>>> import numpy as np
>>> np.set_printoptions(suppress=True, linewidth=200)
>>> tidy = lambda a: np.round(a, 2) + 0
>>> F = np.array([[-4, 2, -5, 2, 1],
...     [2, 2, -1, -1, -1],
...     [-5, -1, -6, 1, 4],
...     [2, -1, 1, -6, -1],
...     [1, -1, 4, -1, -2]])
>>> theta = np.radians(90)
>>> R = np.eye(5)
>>> R[0, 0] = R[2, 2] = np.cos(theta)
>>> R[0, 2], R[2, 0] = -np.sin(theta), np.sin(theta)
>>> tidy(R)
array([[ 0.,  0., -1.,  0.,  0.],
       [ 0.,  1.,  0.,  0.,  0.],
       [ 1.,  0.,  0.,  0.,  0.],
       [ 0.,  0.,  0.,  1.,  0.],
       [ 0.,  0.,  0.,  0.,  1.]])
>>> out = F @ R.T
>>> tidy(out)
array([[ 5.,  2., -4.,  2.,  1.],
       [ 1.,  2.,  2., -1., -1.],
       [ 6., -1., -5.,  1.,  4.],
       [-1., -1.,  2., -6., -1.],
       [-4., -1.,  1., -1., -2.]])
>>> print(np.abs(out - F).max(axis=0))
[11.  0.  3.  0.  0.]
>>> np.allclose(F @ F.T, out @ out.T)
True
>>> evals, vecs = np.linalg.eigh(F)
>>> tidy(np.linalg.eigvalsh(F + -2 * np.eye(5)))
array([-14.45,  -7.57,  -3.94,  -2.07,   2.03])
>>> tidy(vecs.T @ F @ vecs)
array([[-12.45,   0.  ,   0.  ,   0.  ,   0.  ],
       [  0.  ,  -5.57,   0.  ,   0.  ,   0.  ],
       [  0.  ,   0.  ,  -1.94,   0.  ,   0.  ],
       [  0.  ,   0.  ,   0.  ,  -0.07,   0.  ],
       [  0.  ,   0.  ,   0.  ,   0.  ,   4.03]])
>>> tidy(np.abs(vecs[:, -1]))
array([0.4 , 0.76, 0.4 , 0.  , 0.33])
>>> tidy(vecs.T @ vecs)
array([[1., 0., 0., 0., 0.],
       [0., 1., 0., 0., 0.],
       [0., 0., 1., 0., 0.],
       [0., 0., 0., 1., 0.],
       [0., 0., 0., 0., 1.]])
>>> print(tidy(np.linalg.eigvalsh(F @ F)))
[  0.01   3.75  16.24  31.04 154.97]
>>> np.unique(evals.round(6) + 0, return_counts=True)[1]
array([1, 1, 1, 1, 1])
>>> feats = np.loadtxt("w.csv", delimiter=",")
>>> print(tidy(feats))
[[-0.58  0.53  0.53]
 [-0.71  0.03 -0.53]
 [ 0.4   0.8  -0.11]
 [-0.04 -0.27  0.65]]
>>> out = feats / np.linalg.norm(feats, axis=1, keepdims=True)
>>> G = out @ out.T
>>> print((np.abs(G) > 0.9).astype(int))
[[1 0 0 0]
 [0 1 0 0]
 [0 0 1 0]
 [0 0 0 1]]
>>> print(np.argwhere(np.triu(np.abs(G) > 0.95, 1)))
[]
>>> print(tidy(np.degrees(np.arccos(np.clip(G[0, 2], -1, 1)))))
80.63
>>> print(tidy(np.linalg.norm(feats, 2)))
1.0
>>> print(tidy(np.linalg.norm(feats[3] - feats[2])))
1.39
>>> x = np.array([0, 2, -2])
>>> rhs = feats @ x
>>> tidy(np.linalg.pinv(feats) @ feats)
array([[1., 0., 0.],
       [0., 1., 0.],
       [0., 0., 1.]])
>>> tidy(rhs)
array([ 0.02,  1.13,  1.82, -1.84])
>>> tidy(np.linalg.lstsq(feats, rhs)[0])
array([ 0.,  2., -2.])
>>> rng = np.random.default_rng(216)
>>> rhs = rhs + 0.1 * rng.normal(size=4)
>>> tidy(rhs)
array([ 0.04,  1.33,  1.95, -1.74])
>>> b, *_ = np.linalg.lstsq(feats, rhs)
>>> tidy(np.linalg.norm(rhs - feats @ b))
np.float64(0.21)
>>> print(tidy(feats.T @ (rhs - feats @ b)))
[0. 0. 0.]
>>> b.round()
array([-0.,  2., -2.])
